% python3 -q
>>> import numpy as np
>>> import numpy.linalg as la
>>> np.set_printoptions(precision=1, suppress=True, linewidth=140, sign=" ")
>>> tidy = lambda a: np.round(a, 1) + 0
>>> E = np.loadtxt("out9.csv", delimiter=",")
>>> E
array([[ -0.6,  -8.2,  -1.5,   1.7,  -0.4],
       [ 16.5,  -5. ,   2.6,  -2.4,  -1.3],
       [  5.2,  -2. ,   0.4,  -2.6,   0.3],
       [ 11.6,  -2.5,   2.1,   1.7,  -0.8],
       [ -4.1,  -4.5,   0.9,   6.3,   0.4],
       [ -8.8,  -4.4,   0.6,   9.3,  -0.5],
       [  3.1,   0.2,   2.8,   3.2,   0.6],
       [ -1.7,   0.9,  -0.7,  -2.3,   0.4],
       [  5.8,  -1.2,  -1.6,   2. ,   0.1],
       [ -5.4,  -1.5,  -0.4,   6.3,   0.4],
       [  5. ,   0.3,  -0.3,  -3. ,   0.3],
       [ -7.3,   0.3,   0.2,   7.8,  -0.1],
       [ -5.5,  -1.9,   0.6,  -7.9,  -0.2],
       [  4. ,   1.5,   2.7,  -6.4,  -0.7],
       [ 12.2,   1.5,  -1. ,  -5.2,  -0.5],
       [-13.1,   1.7,   0.7,  -7.8,   0.3],
       [  0. ,   4. ,  -0.4,  -3.7,  -0.8],
       [  4.8,  -1.8,  -1.7,   3.3,   0. ],
       [ -2.1,  -0.2,  -1.5,   2.9,   0.4]])
>>> cen = (E - E.mean(axis=0)) / E.std(axis=0)
>>> np.argwhere(np.abs(cen) > 2)
array([[ 0,  1],
       [ 1,  0],
       [ 1,  4]])
>>> beta = la.lstsq(np.delete(cen, 2, axis=1), cen[:, 2])[0]
>>> np.abs(beta).argmax()
np.int64(3)
>>> tidy(la.norm(E[14] - E[16]))
np.float64(12.6)
>>> tidy(la.norm(E, axis=1))
array([  8.5,  17.6,   6.2,  12.2,   8.8,  13.6,   5.3,   3.1,   6.5,   8.5,   5.9,  10.7,   9.8,   8.2,  13.4,  15.4,   5.5,   6.3,   3.9])
>>> tidy(la.norm(E) ** 2 / la.norm(E, 2) ** 2)
np.float64(1.6)
>>> tidy(la.norm(E, 2))
np.float64(33.5)
>>> la.norm(E, axis=1).argmax()
np.int64(1)
>>> M = np.load("x.npy")
>>> M
array([[ 2.2, 11.4, 10.4, 19.4, 11.8, 12. ],
       [ 1.7, 10. ,  9.4, 20. ,  9.6,  9.9],
       [-1.4,  9.9,  9.5, 19.1,  9.4, 10.3],
       [-1. , 10.1, 10.4, 19.9, 10.3, 10.5],
       [-1.2,  9.2,  9.6, 21.2,  9.4, 10.7],
       [ 0.7, 10. , 10. , 20.2, 11.9, 11.7],
       [ 0. ,  9.5, 10.1, 20.2, 10.3, 10.1],
       [ 1. , 10.3,  9.3, 19.5,  8.6, 10.5],
       [-0.6, 10.8,  9.1, 20.9,  8.6,  8.9],
       [-0.7, 11. ,  9.8, 20.3,  9.3, 10.5],
       [ 0.6, 10.5, 12. , 20.2,  9.8, 10.4],
       [-1.4, 10.1, 11.5, 20.6,  8.8,  9.3],
       [ 0.9, 11.8,  7.8, 20.7, 10. , 10.1],
       [-2.9, 10.1, 11. , 20.7, 10. , 11.1]])
>>> tidy(np.abs(la.svd(M)[2][-1]))
array([ 0.1,  0.1,  0. ,  0. ,  0.6,  0.7])
>>> la.cond(M) > 100
np.False_
>>> la.matrix_rank(M, rtol=0.1)
np.int64(1)
>>> np.argsort(-la.norm(M, axis=0).round(6), kind="stable")[:3]
array([ 3,  5,  1])
>>> out = np.c_[M[:, :2] @ np.array([[6, 1], [5, 6]]), np.array([1, 2, 0, 0, 0, 0, 0, 2, 0, 0, 0, 1, 2, 0])]
>>> tidy(out)
array([[ 70.2,  70.6,   1. ],
       [ 60.2,  61.7,   2. ],
       [ 41.1,  58. ,   0. ],
       [ 44.5,  59.6,   0. ],
       [ 38.8,  54. ,   0. ],
       [ 54.2,  60.7,   0. ],
       [ 47.5,  57. ,   0. ],
       [ 57.5,  62.8,   2. ],
       [ 50.4,  64.2,   0. ],
       [ 50.8,  65.3,   0. ],
       [ 56.1,  63.6,   0. ],
       [ 42.1,  59.2,   1. ],
       [ 64.4,  71.7,   2. ],
       [ 33.1,  57.7,   0. ]])
>>> la.matrix_rank(np.c_[M, out])
np.int64(7)
>>> tidy(la.norm(la.qr(M)[0].T @ out, axis=0) ** 2 / ((out ** 2).sum(axis=0) + 1e-12))
array([ 1. ,  1. ,  0.7])
>>> la.matrix_rank(out)
np.int64(3)
>>> tidy(la.norm(out - M @ la.lstsq(M, out)[0], axis=0))
array([ 0.,  0.,  2.])
>>> tidy(la.lstsq(M, out[:, 0])[0])
array([ 6.,  5.,  0.,  0.,  0.,  0.])
>>> out = np.array([[-2, 2, -5],
...     [2, 2, -3],
...     [-2, -4, 0],
...     [5, -4, -4],
...     [4, -5, 4],
...     [0, -1, 3]])
>>> np.vstack([M, out.T]).shape
(17, 6)
>>> la.matrix_rank(np.vstack([M, out.T]))
np.int64(6)
>>> tidy(np.einsum("ij->j", M))
array([ -2.1, 144.7, 139.9, 282.9, 137.8, 146. ])
>>> A = np.loadtxt("m.csv", delimiter=",")
>>> A
array([[ 2.,  1.,  0., -2.,  3.,  2.,  3.,  3.],
       [ 0., -1.,  3.,  0.,  2., -3.,  3.,  2.],
       [ 0.,  0., -2.,  1.,  0.,  2., -1., -2.],
       [ 0.,  0.,  0.,  2.,  2., -3., -1.,  1.],
       [ 0.,  0.,  0.,  0., -1.,  0.,  0., -1.],
       [ 0.,  0.,  0.,  0.,  0.,  3.,  1.,  1.],
       [ 0.,  0.,  0.,  0.,  0.,  0., -3., -2.],
       [ 0.,  0.,  0.,  0.,  0.,  0.,  0.,  1.]])
>>> r0 = np.array([1, 3, 2, 2, 2, 3, 3, 1])
>>> out = A + np.outer(r0, np.eye(8)[0])
>>> la.matrix_rank(la.inv(out) - la.inv(A), tol=1e-8)
np.int64(1)
>>> tidy(la.det(out) / la.det(A)), tidy(1 + la.solve(A, r0)[0])
(np.float64(14.7), np.float64(14.7))
>>> out
array([[ 3.,  1.,  0., -2.,  3.,  2.,  3.,  3.],
       [ 3., -1.,  3.,  0.,  2., -3.,  3.,  2.],
       [ 2.,  0., -2.,  1.,  0.,  2., -1., -2.],
       [ 2.,  0.,  0.,  2.,  2., -3., -1.,  1.],
       [ 2.,  0.,  0.,  0., -1.,  0.,  0., -1.],
       [ 3.,  0.,  0.,  0.,  0.,  3.,  1.,  1.],
       [ 3.,  0.,  0.,  0.,  0.,  0., -3., -2.],
       [ 1.,  0.,  0.,  0.,  0.,  0.,  0.,  1.]])
>>> la.matrix_rank(out - A)
np.int64(1)
